$ python -q
>>> import numpy as np
>>> from numpy import linalg as LA
>>> np.set_printoptions(precision=1, suppress=True, linewidth=120)
>>> E = np.loadtxt("layer11.csv", delimiter=",")
>>> E
array([[-2.9, -4. ,  8.7],
       [-2.2,  2.2,  9.5],
       [ 0.3,  9.1,  4.2],
       [ 2.9,  5.1, -8.1],
       [-1.4, -9.9, -0.7],
       [ 1.9, -3.5, -9.2],
       [ 1.2,  9.8,  1.2],
       [ 0.2, -8.3, -5.6],
       [ 2.9,  4.3, -8.5],
       [ 0.8, -6.9, -7.2],
       [-2.7, -1.4,  9.5],
       [ 2.7,  1.3, -9.5],
       [ 0.3, -7.9, -6.1],
       [ 1.7,  9.8, -0.6],
       [-2.5, -8.8,  4.1]])
>>> th = np.radians(72)
>>> r_ = np.eye(3)
>>> r_[0, 0] = r_[1, 1] = np.cos(th)
>>> r_[0, 1], r_[1, 0] = -np.sin(th), np.sin(th)
>>> r_
array([[ 0.3, -1. ,  0. ],
       [ 1. ,  0.3,  0. ],
       [ 0. ,  0. ,  1. ]])
>>> A2 = E @ r_.T
>>> np.allclose(LA.norm(E, axis=1), LA.norm(A2, axis=1))
True
>>> np.round(LA.det(r_), 1), round(np.trace(r_), 1)
(np.float64(1.0), np.float64(1.6))
>>> np.round(LA.svd(E, compute_uv=False), 1) + 0, np.round(LA.svd(A2, compute_uv=False), 1) + 0
(array([28.3, 26.4,  0. ]), array([28.3, 26.4,  0. ]))
>>> Xs = E - E.mean(axis=0)
>>> V = LA.svd(Xs)[2][:2]
>>> A2 = Xs - Xs @ V.T @ V
>>> np.diag(V.T @ V)
array([0.1, 1. , 0.9])
>>> np.round(np.cov(Xs @ V.T, rowvar=False), 1) + 0
array([[55.3,  0. ],
       [ 0. , 49.8]])
>>> LA.norm(A2, axis=1).round(6).argmax()
np.int64(0)
>>> np.round(A2.std(axis=0), 1) + 0
array([0., 0., 0.])
>>> round(float(LA.norm(A2) / LA.norm(Xs)), 1)
0.0
>>> z = E[:, 0] > np.median(E[:, 0])
>>> u = E[z].mean(axis=0) - E[~z].mean(axis=0)
>>> z.astype(int)
array([0, 0, 0, 1, 0, 1, 1, 0, 1, 1, 0, 1, 0, 1, 0])
>>> ((E - E.mean(axis=0)) @ u > 0).astype(int)
array([0, 0, 1, 1, 0, 1, 1, 0, 1, 1, 0, 1, 0, 1, 0])
>>> np.round((((E - E.mean(axis=0)) @ u > 0) == z).mean(), 1)
np.float64(0.9)
>>> arr = np.loadtxt("dump.csv", delimiter=",")
>>> arr
array([[0., 2., 0., 0.],
       [0., 0., 2., 0.],
       [1., 0., 0., 0.],
       [0., 0., 0., 1.]])
>>> u, g = arr[0], arr[1]
>>> u @ g
np.float64(0.0)
>>> pr = (u @ g) / (u @ u) * u
>>> np.round(LA.norm(u + g) ** 2 + LA.norm(u - g) ** 2, 1)
np.float64(16.0)
>>> LA.matrix_rank(np.outer(u, g))
np.int64(1)
>>> pr
array([0., 0., 0., 0.])
>>> np.outer(u, g)
array([[0., 0., 0., 0.],
       [0., 0., 4., 0.],
       [0., 0., 0., 0.],
       [0., 0., 0., 0.]])
>>> O, r_ = LA.qr(arr)
>>> O.T @ O
array([[1., 0., 0., 0.],
       [0., 1., 0., 0.],
       [0., 0., 1., 0.],
       [0., 0., 0., 1.]])
>>> r_
array([[-1.,  0.,  0.,  0.],
       [ 0., -2.,  0.,  0.],
       [ 0.,  0.,  2.,  0.],
       [ 0.,  0.,  0.,  1.]])
>>> O.shape, r_.shape
((4, 4), (4, 4))
>>> O @ r_
array([[0., 2., 0., 0.],
       [0., 0., 2., 0.],
       [1., 0., 0., 0.],
       [0., 0., 0., 1.]])
>>> A2 = np.array([[2, 3, 4], [5, 1, 0]])
>>> Z = np.kron(A2, arr)
>>> Z
array([[ 0.,  4.,  0.,  0.,  0.,  6.,  0.,  0.,  0.,  8.,  0.,  0.],
       [ 0.,  0.,  4.,  0.,  0.,  0.,  6.,  0.,  0.,  0.,  8.,  0.],
       [ 2.,  0.,  0.,  0.,  3.,  0.,  0.,  0.,  4.,  0.,  0.,  0.],
       [ 0.,  0.,  0.,  2.,  0.,  0.,  0.,  3.,  0.,  0.,  0.,  4.],
       [ 0., 10.,  0.,  0.,  0.,  2.,  0.,  0.,  0.,  0.,  0.,  0.],
       [ 0.,  0., 10.,  0.,  0.,  0.,  2.,  0.,  0.,  0.,  0.,  0.],
       [ 5.,  0.,  0.,  0.,  1.,  0.,  0.,  0.,  0.,  0.,  0.,  0.],
       [ 0.,  0.,  0.,  5.,  0.,  0.,  0.,  1.,  0.,  0.,  0.,  0.]])
>>> LA.matrix_rank(Z)
np.int64(8)
>>> Z.shape
(8, 12)
>>> sv = 20 * 0.2 ** np.arange(3)
>>> rng = np.random.default_rng(18494)
>>> data = rng.normal(size=(13, 3)) * rng.permutation(sv)
>>> data.round(1) + 0
array([[ -1.2,  -1.7,   0.4],
       [ -0.3,  -1.4,   0.8],
       [  0.1,  -2.8,  -1.6],
       [ -0.2,   1.1, -52.3],
       [  0.2,   1.5,  33. ],
       [ -0.4,  -6. ,   3.6],
       [ -1.1,   3.5,   8.1],
       [  0.1,  -0.4,  18.1],
       [  0.2,  -0.1,  13.9],
       [  0. ,   5.8,  12.9],
       [  0.2,  -2.7,  -1.7],
       [  0.3,   0.7, -18.2],
       [  1.4,   6.9, -31.9]])
>>> x0 = np.array([-2, -4, -5])
>>> target = data @ x0
>>> LA.solve(data.T @ data, data.T @ target)
array([-2., -4., -5.])
>>> target = target + 0.3 * rng.normal(size=13)
>>> target
array([   7.3,    1.8,   19.2,  257.9, -171.8,    6.8,  -52. ,  -89.7,  -69.3,  -87.8,   18.9,   88.1,  128.9])
>>> beta, *_ = LA.lstsq(data, target)
>>> [round(float(LA.norm(LA.solve(data.T @ data + lam * np.eye(3), data.T @ target))), 2) for lam in (0, 1, 10, 100)]
[6.7, 6.61, 6.32, 5.44]
>>> np.round(data.T @ (target - data @ beta), 1) + 0
array([0., 0., 0.])
>>> beta
array([-2., -4., -5.])
>>> z = data[:, 0] > np.median(data[:, 0])
>>> u = data[z].mean(axis=0) - data[~z].mean(axis=0)
>>> ((data - data.mean(axis=0)) @ u > 0).astype(int)
array([1, 1, 0, 0, 1, 1, 1, 1, 1, 1, 0, 0, 0])
>>> X = np.load("block7.npy")
>>> X
array([[ 1, -1,  1, -1, -1,  1, -1,  1],
       [ 1, -1, -1,  1,  1, -1, -1,  1]])
>>> arr.T @ arr
array([[1., 0., 0., 0.],
       [0., 4., 0., 0.],
       [0., 0., 4., 0.],
       [0., 0., 0., 1.]])
>>> LA.pinv(arr)
array([[0. , 0. , 1. , 0. ],
       [0.5, 0. , 0. , 0. ],
       [0. , 0.5, 0. , 0. ],
       [0. , 0. , 0. , 1. ]])
>>> arr @ arr.T
array([[4., 0., 0., 0.],
       [0., 4., 0., 0.],
       [0., 0., 1., 0.],
       [0., 0., 0., 1.]])
>>> A2 = np.array([[-1, -1, 2],
...     [2, -2, 1],
...     [0, 0, 1],
...     [0, 1, 1],
...     [1, -2, 2],
...     [0, 1, 2],
...     [1, -2, 0],
...     [-1, 0, 2]])
>>> X @ A2
array([[-6,  5,  3],
       [-4,  1,  3]])
>>> np.einsum("ij->j", X)
array([ 2, -2,  0,  0,  0,  0, -2,  2])
>>> LA.matrix_rank(np.vstack([X, A2.T]))
np.int64(5)
>>> np.vstack([X, A2.T]).shape
(5, 8)
>>> J = np.load("a.npy")
>>> J
array([[1, 1, 1, 1],
       [1, 1, 1, 1],
       [1, 1, 1, 1],
       [1, 1, 1, 1]])
>>> np.round(np.trace(LA.pinv(J) @ J), 1)
np.float64(1.0)
>>> A2 = J + rng.integers(-2, 3, (4, 1)) @ rng.integers(-2, 3, (1, 4))
>>> A2
array([[ 3,  5, -3, -1],
       [ 2,  3, -1,  0],
       [-1, -3,  5,  3],
       [ 3,  5, -3, -1]])
>>> np.round(LA.svd(A2 - J, compute_uv=False), 1) + 0
array([11.4,  0. ,  0. ,  0. ])
>>> A2 - J
array([[ 2,  4, -4, -2],
       [ 1,  2, -2, -1],
       [-2, -4,  4,  2],
       [ 2,  4, -4, -2]])
>>> np.abs(A2 - J).sum(axis=1)
array([12,  6, 12, 12])
>>> LA.matrix_rank(A2 - J, tol=1e-8)
np.int64(1)
>>> r = LA.matrix_rank(J)
>>> r
np.int64(1)
>>> N = LA.svd(J)[2][r:].T
>>> [int(LA.matrix_rank(J[:, :j + 1])) for j in range(4)]
[1, 1, 1, 1]
>>> LA.matrix_rank(J.T @ J), LA.matrix_rank(J @ J.T)
(np.int64(1), np.int64(1))
>>> [int(LA.matrix_rank(J[:i])) for i in range(1, len(J) + 1)]
[1, 1, 1, 1]
>>> np.round(J @ N, 1) + 0
array([[0., 0., 0.],
       [0., 0., 0.],
       [0., 0., 0.],
       [0., 0., 0.]])
>>> K = np.load("test7.npy")
>>> K.round(1) + 0
array([[ 0.3,  0. , -0.2, -0.4],
       [ 0. ,  0.4,  0.4, -0.2],
       [-0.2,  0.4,  0.6,  0. ],
       [-0.4, -0.2,  0. ,  0.7]])
>>> P = np.triu(np.array([[-1, 0, 1, -1], [1, -2, 1, 3], [-2, -3, 2, -3], [0, 3, 0, 1]]), 1) + np.eye(4)
>>> A2 = P @ K @ LA.inv(P)
>>> np.trace(A2), round(np.trace(K), 1)
(np.float64(2.0), np.float64(2.0))
>>> np.round(np.poly(A2), 1) + 0
array([ 1., -2.,  1.,  0.,  0.])
>>> A2
array([[ 0.5,  0.6, -0.8, -4.9],
       [-1.4,  0.2,  2.4,  7. ],
       [ 1. ,  1.1, -1.6, -9.3],
       [-0.4, -0.2,  0.7,  3. ]])
>>> A = np.eye(3, dtype=int)[rng.permutation(3)]
>>> A
array([[1, 0, 0],
       [0, 1, 0],
       [0, 0, 1]])
>>> x0 = np.array([-7, 2, -8])
>>> A.T @ (A @ x0)
array([-7,  2, -8])
>>> round(float(LA.norm(x0)), 1), round(float(LA.norm(A @ x0)), 1)
(10.8, 10.8)
>>> np.abs(LA.eigvals(A))
array([1., 1., 1.])
>>> [p for p in range(1, 25) if np.allclose(LA.matrix_power(A, p), np.eye(3))]
[1, 2, 3, 4, 5, 6, 7, 8, 9, 10, 11, 12, 13, 14, 15, 16, 17, 18, 19, 20, 21, 22, 23, 24]
>>> np.sort(np.abs(np.degrees(np.angle(LA.eigvals(A)))))
array([0., 0., 0.])
>>> 3 - LA.matrix_rank(A - np.eye(3), tol=1e-8)
np.int64(3)
>>> evals, V = LA.eigh(A)
>>> x0 = np.array([0, 5, 3])
>>> V * np.sqrt(evals) @ V.T
array([[1., 0., 0.],
       [0., 1., 0.],
       [0., 0., 1.]])
>>> V * np.maximum(evals, 0) @ V.T
array([[1., 0., 0.],
       [0., 1., 0.],
       [0., 0., 1.]])
>>> x0 @ A @ x0
np.int64(34)
>>> O, r_ = LA.qr(A)
>>> O @ r_
array([[1., 0., 0.],
       [0., 1., 0.],
       [0., 0., 1.]])
>>> O.shape, r_.shape
((3, 3), (3, 3))
>>> O.T @ O
array([[1., 0., 0.],
       [0., 1., 0.],
       [0., 0., 1.]])
>>> abs(r_[0, 0]), round(LA.norm(A[:, 0]), 1)
(np.float64(1.0), np.float64(1.0))
>>> np.trace(O @ O.T)
np.float64(3.0)
>>> np.allclose(r_.T @ r_, A.T @ A)
True
